$ python3 -q
>>> import numpy as np
>>> np.set_printoptions(precision=1, suppress=True, linewidth=120)
>>> arr = np.array([[6.0, 5.0, 0.0, 0.0, 0.0, 0.0],
...     [5.0, 6.0, 0.0, 0.0, 0.0, 0.0],
...     [0.0, 0.0, 6.0, 5.0, 5.0, 0.0],
...     [0.0, 0.0, 5.0, 6.0, 5.0, 0.0],
...     [0.0, 0.0, 5.0, 5.0, 6.0, 0.0],
...     [0.0, 0.0, 0.0, 0.0, 0.0, 6.0]])
>>> r0 = np.array([0, 0, 0, 3, 1, 2])
>>> B = arr + np.outer(r0, np.eye(6)[4])
>>> print(np.linalg.matrix_rank(np.linalg.inv(B) - np.linalg.inv(arr), tol=1e-8))
1
>>> print(np.linalg.matrix_rank(B - arr))
1
>>> low = np.linalg.cholesky(arr)
>>> print(np.linalg.eigvalsh(arr).min() > 0)
True
>>> print(low @ low.T)
[[6. 5. 0. 0. 0. 0.]
 [5. 6. 0. 0. 0. 0.]
 [0. 0. 6. 5. 5. 0.]
 [0. 0. 5. 6. 5. 0.]
 [0. 0. 5. 5. 6. 0.]
 [0. 0. 0. 0. 0. 6.]]
>>> print(low)
[[2.4 0.  0.  0.  0.  0. ]
 [2.  1.4 0.  0.  0.  0. ]
 [0.  0.  2.4 0.  0.  0. ]
 [0.  0.  2.  1.4 0.  0. ]
 [0.  0.  2.  0.6 1.2 0. ]
 [0.  0.  0.  0.  0.  2.4]]
>>> print(arr / np.sqrt(np.outer(np.diag(arr), np.diag(arr))))
[[1.  0.8 0.  0.  0.  0. ]
 [0.8 1.  0.  0.  0.  0. ]
 [0.  0.  1.  0.8 0.8 0. ]
 [0.  0.  0.8 1.  0.8 0. ]
 [0.  0.  0.8 0.8 1.  0. ]
 [0.  0.  0.  0.  0.  1. ]]
>>> F = np.load("run7.npy")
>>> print(F)
[[ 4  0  0]
 [ 3 -4  0]
 [-5 -1 -3]]
>>> x0 = np.array([2, 0, 1])
>>> h = np.maximum(F @ x0, 0)
>>> print(F * (h > 1e-9)[:, None])
[[ 4  0  0]
 [ 3 -4  0]
 [ 0  0  0]]
>>> print(np.tanh(F @ x0))
[ 1.  1. -1.]
>>> print(np.flatnonzero(h > 1e-9))
[0 1]
>>> print(F.T @ h)
[ 50 -24   0]
>>> print(F @ F)
[[16  0  0]
 [ 0 16  0]
 [-8  7  9]]
>>> print([int(np.linalg.matrix_rank(np.linalg.matrix_power(F, p))) for p in range(1, 4)])
[3, 3, 3]
>>> W1 = np.array([[2, 1, 2], [1, 2, 2], [2, 2, 2]])
>>> b = np.array([2, 2, 0])
>>> hid = np.maximum(F @ W1 + b, 0)
>>> print(hid)
[[10  6  8]
 [ 4  0  0]
 [ 0  0  0]]
>>> print((hid > 0).astype(int))
[[1 1 1]
 [1 0 0]
 [0 0 0]]
>>> Z = np.array([[-3, 3], [3, 0], [3, -2]])
>>> print((hid @ Z).round(6).argmax(axis=1))
[1 1 0]
